% ipython --no-banner

In [1]: import numpy as np

In [2]: from numpy import linalg as LA

In [3]: np.set_printoptions(precision=3, suppress=True, linewidth=200)

In [4]: E = np.load("m.npy")

In [5]: E
Out[5]: 
array([[-3,  0,  1,  3],
       [-2, -1,  3,  2],
       [-2, -1,  3,  2],
       [-1, -2,  1,  3],
       [-2,  3,  2,  2]])

In [6]: u, r1 = E[3], E[4]

In [7]: u @ r1
Out[7]: np.int64(4)

In [8]: pr = (u @ r1) / (u @ u) * u

In [9]: r1 - pr
Out[9]: array([-1.733,  3.533,  1.733,  1.2  ])

In [10]: (r1 - pr) @ u
Out[10]: np.float64(0.0)

In [11]: pr
Out[11]: array([-0.267, -0.533,  0.267,  0.8  ])

In [12]: out = np.array([[1, -3], [0, 2]])

In [13]: C = np.kron(out, E)

In [14]: LA.matrix_rank(C)
Out[14]: np.int64(8)

In [15]: np.round(LA.norm(C, 2), 3), np.round(LA.norm(out, 2) * LA.norm(E, 2), 3)
Out[15]: (np.float64(30.957), np.float64(30.957))

In [16]: th = np.radians(60)

In [17]: r_ = np.eye(4)

In [18]: r_[0, 0] = r_[1, 1] = np.cos(th)

In [19]: r_[0, 1], r_[1, 0] = -np.sin(th), np.sin(th)

In [20]: r_
Out[20]: 
array([[ 0.5  , -0.866,  0.   ,  0.   ],
       [ 0.866,  0.5  ,  0.   ,  0.   ],
       [ 0.   ,  0.   ,  1.   ,  0.   ],
       [ 0.   ,  0.   ,  0.   ,  1.   ]])

In [21]: out = E @ r_.T

In [22]: out
Out[22]: 
array([[-1.5  , -2.598,  1.   ,  3.   ],
       [-0.134, -2.232,  3.   ,  2.   ],
       [-0.134, -2.232,  3.   ,  2.   ],
       [ 1.232, -1.866,  1.   ,  3.   ],
       [-3.598, -0.232,  2.   ,  2.   ]])

In [23]: np.abs(out - E).max(axis=0)
Out[23]: array([2.232, 3.232, 0.   , 0.   ])

In [24]: np.allclose(E @ E.T, out @ out.T)
Out[24]: True

In [25]: round(LA.det(r_), 3), np.trace(r_)
Out[25]: (np.float64(1.0), np.float64(3.0))

In [26]: q, r_ = LA.qr(E)

In [27]: np.allclose(r_.T @ r_, E.T @ E)
Out[27]: True

In [28]: q.shape, r_.shape
Out[28]: ((5, 4), (4, 4))

In [29]: np.abs(np.diag(r_))
Out[29]: array([4.69 , 3.873, 2.356, 1.652])

In [30]: hat = E @ LA.solve(E.T @ E, E.T)

In [31]: round(float(np.trace(hat)), 3)
Out[31]: 4.0

In [32]: np.diag(hat)
Out[32]: array([1. , 0.5, 0.5, 1. , 1. ])

In [33]: np.round((np.eye(5) - hat) @ E, 3) + 0
Out[33]: 
array([[0., 0., 0., 0.],
       [0., 0., 0., 0.],
       [0., 0., 0., 0.],
       [0., 0., 0., 0.],
       [0., 0., 0., 0.]])

In [34]: np.round(hat @ E[:, 1], 3) + 0
Out[34]: array([ 0., -1., -1., -2.,  3.])

In [35]: np.allclose(hat @ hat, hat)
Out[35]: True

In [36]: LA.matrix_rank(np.eye(5) - hat)
Out[36]: np.int64(1)

In [37]: np.round(LA.eigvalsh(hat), 3) + 0
Out[37]: array([0., 1., 1., 1., 1.])

In [38]: mat = np.array([[-15, -10, -3, -2], [10, 15, 2, 3], [0, 0, -3, -2], [0, 0, 2, 3]])

In [39]: out = mat / np.sqrt((mat ** 2).mean(axis=1, keepdims=True))

In [40]: LA.matrix_rank(mat - mat.mean(axis=1, keepdims=True))
Out[40]: np.int64(3)

In [41]: LA.norm(out, axis=1)
Out[41]: array([2., 2., 2., 2.])

In [42]: out = mat[0, 0] * mat[1:] - np.outer(mat[1:, 0], mat[0])

In [43]: out
Out[43]: 
array([[   0, -125,    0,  -25],
       [   0,    0,   45,   30],
       [   0,    0,  -30,  -45]])

In [44]: mat[:, 0] / mat[0, 0]
Out[44]: array([ 1.   , -0.667, -0.   , -0.   ])

In [45]: F = np.load("dump.npy")

In [46]: F
Out[46]: 
array([[-0.438, -0.057, -0.446, -0.778],
       [-0.11 , -0.93 ,  0.345, -0.068],
       [ 0.603, -0.343, -0.714,  0.095],
       [-0.658, -0.122, -0.415,  0.617]])

In [47]: round(LA.det(F.T), 3)
Out[47]: np.float64(-1.0)

In [48]: np.round(np.einsum("ij,ji->", F, F), 3)
Out[48]: np.float64(2.147)

In [49]: LA.eigvals(F)
Out[49]: array([ 1.   +0.j   , -0.733+0.681j, -0.733-0.681j, -1.   +0.j   ])

In [50]: np.round(np.poly(F), 3) + 0
Out[50]: array([ 1.   ,  1.465,  0.   , -1.465, -1.   ])

In [51]: np.kron(np.eye(2, dtype=int), F)
Out[51]: 
array([[-0.438, -0.057, -0.446, -0.778, -0.   , -0.   , -0.   , -0.   ],
       [-0.11 , -0.93 ,  0.345, -0.068, -0.   , -0.   ,  0.   , -0.   ],
       [ 0.603, -0.343, -0.714,  0.095,  0.   , -0.   , -0.   ,  0.   ],
       [-0.658, -0.122, -0.415,  0.617, -0.   , -0.   , -0.   ,  0.   ],
       [-0.   , -0.   , -0.   , -0.   , -0.438, -0.057, -0.446, -0.778],
       [-0.   , -0.   ,  0.   , -0.   , -0.11 , -0.93 ,  0.345, -0.068],
       [ 0.   , -0.   , -0.   ,  0.   ,  0.603, -0.343, -0.714,  0.095],
       [-0.   , -0.   , -0.   ,  0.   , -0.658, -0.122, -0.415,  0.617]])

In [52]: T = np.stack([F, -3 * F, F[::-1]])

In [53]: np.round(np.einsum("bij,cij->bc", T, T), 3) + 0
Out[53]: 
array([[  4., -12.,   0.],
       [-12.,  36.,   0.],
       [  0.,   0.,   4.]])

In [54]: LA.det(T)
Out[54]: array([ -1., -81.,  -1.])

In [55]: T.shape
Out[55]: (3, 4, 4)

In [56]: C = np.array([[0, -2, 1, 1, 0],
    ...:     [0, 0, -2, -1, -1],
    ...:     [3, 1, -3, -3, 2],
    ...:     [-2, -1, 2, -3, 1],
    ...:     [1, 2, -2, 0, 3]])

In [57]: rng = np.random.default_rng(744426)

In [58]: arr = (rng.random((24, 5)) < 0.25) @ C

In [59]: arr
Out[59]: 
array([[ 0,  0, -2, -1, -1],
       [ 1,  2, -2,  0,  3],
       [ 0,  0,  0,  0,  0],
       [-2, -1,  2, -3,  1],
       [ 0,  0,  0,  0,  0],
       [-2, -1,  2, -3,  1],
       [ 0,  0,  0,  0,  0],
       [ 0, -2,  1,  1,  0],
       [ 3, -1, -2, -2,  2],
       [ 0, -2,  1,  1,  0],
       [ 0,  0,  0,  0,  0],
       [ 4,  3, -5, -3,  5],
       [ 0,  0,  0,  0,  0],
       [-1, -1, -1, -3,  3],
       [ 3, -1, -4, -3,  1],
       [ 1,  2, -4, -1,  2],
       [ 3, -1, -2, -2,  2],
       [ 0,  0, -2, -1, -1],
       [ 3,  1, -3, -3,  2],
       [ 4,  3, -5, -3,  5],
       [-2, -1,  0, -4,  0],
       [-2, -3,  3, -2,  1],
       [ 1,  0, -1,  1,  3],
       [ 1,  2, -2,  0,  3]])

In [60]: D = LA.norm(arr[:, None] - arr[None], axis=-1)

In [61]: np.flatnonzero(D[2] < D.mean() / 2)
Out[61]: array([ 2,  4,  6, 10, 12])

In [62]: D.shape
Out[62]: (24, 24)

In [63]: LA.matrix_rank(D ** 2)
Out[63]: np.int64(7)

In [64]: D.mean(axis=1).argmax()
Out[64]: np.int64(11)

In [65]: np.unravel_index(D.round(6).argmax(), D.shape)
Out[65]: (np.int64(11), np.int64(21))

In [66]: D[:5, :5]
Out[66]: 
array([[0.   , 4.69 , 2.449, 5.385, 2.449],
       [4.69 , 0.   , 4.243, 6.856, 4.243],
       [2.449, 4.243, 0.   , 4.359, 0.   ],
       [5.385, 6.856, 4.359, 0.   , 4.359],
       [2.449, 4.243, 0.   , 4.359, 0.   ]])

In [67]: D[2]
Out[67]: array([2.449, 4.243, 0.   , 4.359, 0.   , 4.359, 0.   , 2.449, 4.69 , 2.449, 0.   , 9.165, 0.   , 4.583, 6.   , 5.099, 4.69 , 2.449, 5.657, 9.165, 4.583, 5.196, 3.464, 4.243])

In [68]: J = np.load("mat.npy")

In [69]: J
Out[69]: 
array([[ 0, -1,  0, -2, -4],
       [ 1,  0,  1,  0, -2],
       [ 0, -1,  0, -1, -1],
       [ 2,  0,  1,  0,  1],
       [ 4,  2,  1, -1,  0]])

In [70]: out = J / np.sqrt((J ** 2).mean(axis=1, keepdims=True))

In [71]: LA.matrix_rank(out) == LA.matrix_rank(J)
Out[71]: np.True_

In [72]: LA.norm(out, axis=1)
Out[72]: array([2.236, 2.236, 2.236, 2.236, 2.236])

In [73]: data = np.load("sample13.npy")

In [74]: data
Out[74]: 
array([[-3.21,  0.06, -1.86,  3.6 ,  1.53,  2.4 , -4.85,  1.02],
       [ 0.24,  0.51, -0.51, -1.92, -0.15, -1.35,  0.36,  0.9 ],
       [-0.44,  0.54, -1.54, -1.  ,  0.62, -0.9 , -0.8 ,  1.48],
       [ 0.16, -1.14, -0.64,  4.22,  1.58,  2.4 , -0.22, -1.04],
       [ 2.06, -0.92,  1.81,  0.69, -0.56,  0.45,  3.01, -2.06],
       [ 2.17, -1.1 ,  1.37,  1.39, -0.07,  0.75,  3.02, -2.04],
       [-0.86,  1.77, -6.01, -3.52,  2.69, -3.45, -2.02,  5.38]])

In [75]: data @ LA.pinv(data) @ data
Out[75]: 
array([[-3.21,  0.06, -1.86,  3.6 ,  1.53,  2.4 , -4.85,  1.02],
       [ 0.24,  0.51, -0.51, -1.92, -0.15, -1.35,  0.36,  0.9 ],
       [-0.44,  0.54, -1.54, -1.  ,  0.62, -0.9 , -0.8 ,  1.48],
       [ 0.16, -1.14, -0.64,  4.22,  1.58,  2.4 , -0.22, -1.04],
       [ 2.06, -0.92,  1.81,  0.69, -0.56,  0.45,  3.01, -2.06],
       [ 2.17, -1.1 ,  1.37,  1.39, -0.07,  0.75,  3.02, -2.04],
       [-0.86,  1.77, -6.01, -3.52,  2.69, -3.45, -2.02,  5.38]])

In [76]: round(float(np.trace(LA.pinv(data) @ data)), 3)
Out[76]: 3.0

In [77]: np.allclose(data[:-1].T @ LA.lstsq(data[:-1].T, data[-1])[0], data[-1])
Out[77]: True

In [78]: LA.lstsq(data[:-1].T, data[-1])[2]
Out[78]: np.int32(3)
